$ python3 -q
>>> import numpy as np
>>> np.set_printoptions(precision=4, suppress=True, linewidth=200, sign=" ")
>>> def tidy(a):
...     return np.round(a, 4) + 0
... 
>>> M = np.loadtxt("layer6.csv", delimiter=",")
>>> M
array([[ 0.,  1.,  1.,  0.,  1.,  0.,  3.,  1.,  2.,  1.,  3.,  3.],
       [ 2.,  1.,  0.,  2.,  3.,  1.,  2.,  1.,  1.,  0.,  2.,  2.],
       [ 1.,  3.,  2.,  0.,  1.,  3.,  1.,  0.,  2.,  2.,  2.,  1.],
       [ 1.,  0.,  0.,  0.,  0.,  1.,  2.,  3.,  1.,  0.,  1.,  1.],
       [ 1.,  1.,  3.,  2.,  2.,  0.,  0.,  0.,  3.,  1.,  2.,  1.],
       [ 2.,  0.,  1.,  2.,  0.,  0.,  1.,  2.,  1.,  1.,  0.,  2.],
       [ 1.,  3.,  0.,  3.,  0.,  3.,  1.,  1.,  3.,  2.,  3.,  2.],
       [ 1.,  2.,  3.,  1.,  0.,  1.,  0.,  0.,  3.,  3.,  1.,  3.]])
>>> x = np.array([2, 2, 0, 2, -1, 1, -2, 1, 1, 0, 2, 0])
>>> h = np.maximum(M @ x, 0)
>>> M.T @ h
array([ 109.,  172.,  122.,  153.,   74.,  146.,   90.,   72.,  216.,  146.,  180.,  174.])
>>> M * (h > 1e-9)[:, None]
array([[ 0.,  1.,  1.,  0.,  1.,  0.,  3.,  1.,  2.,  1.,  3.,  3.],
       [ 2.,  1.,  0.,  2.,  3.,  1.,  2.,  1.,  1.,  0.,  2.,  2.],
       [ 1.,  3.,  2.,  0.,  1.,  3.,  1.,  0.,  2.,  2.,  2.,  1.],
       [ 1.,  0.,  0.,  0.,  0.,  1.,  2.,  3.,  1.,  0.,  1.,  1.],
       [ 1.,  1.,  3.,  2.,  2.,  0.,  0.,  0.,  3.,  1.,  2.,  1.],
       [ 2.,  0.,  1.,  2.,  0.,  0.,  1.,  2.,  1.,  1.,  0.,  2.],
       [ 1.,  3.,  0.,  3.,  0.,  3.,  1.,  1.,  3.,  2.,  3.,  2.],
       [ 1.,  2.,  3.,  1.,  0.,  1.,  0.,  0.,  3.,  3.,  1.,  3.]])
>>> np.maximum(M @ (3 * x), 0)
array([ 12.,  30.,  42.,  15.,  39.,  27.,  75.,  42.])
>>> gram = M.T @ M
>>> tidy(np.linalg.eigvalsh(gram)[::-1])
array([ 195.9193,   29.4073,   17.5543,   13.2571,   12.8135,    5.9418,    3.7897,    0.3172,    0.    ,    0.    ,    0.    ,    0.    ])
>>> blk = np.stack([M, -2 * M, M[::-1]])
>>> (blk @ M.T).shape
(3, 8, 8)
>>> np.einsum("bij,cij->bc", blk, blk)
array([[ 279., -558.,  148.],
       [-558., 1116., -296.],
       [ 148., -296.,  279.]])
>>> blk.shape
(3, 8, 12)
>>> np.linalg.matrix_rank(blk)
array([ 8,  8,  8])
>>> blk.sum(axis=0)
array([[ 1.,  1.,  2.,  1., -1.,  1., -3., -1.,  1.,  2., -2.,  0.],
       [-1.,  2.,  0.,  1., -3.,  2., -1.,  0.,  2.,  2.,  1.,  0.],
       [ 1., -3., -1.,  2., -1., -3.,  0.,  2., -1., -1., -2.,  1.],
       [ 0.,  1.,  3.,  2.,  2., -1., -2., -3.,  2.,  1.,  1.,  0.],
       [ 0., -1., -3., -2., -2.,  1.,  2.,  3., -2., -1., -1.,  0.],
       [-1.,  3.,  1., -2.,  1.,  3.,  0., -2.,  1.,  1.,  2., -1.],
       [ 1., -2.,  0., -1.,  3., -2.,  1.,  0., -2., -2., -1.,  0.],
       [-1., -1., -2., -1.,  1., -1.,  3.,  1., -1., -2.,  2.,  0.]])
>>> tidy(np.linalg.norm(blk, axis=(1, 2)))
array([ 16.7033,  33.4066,  16.7033])
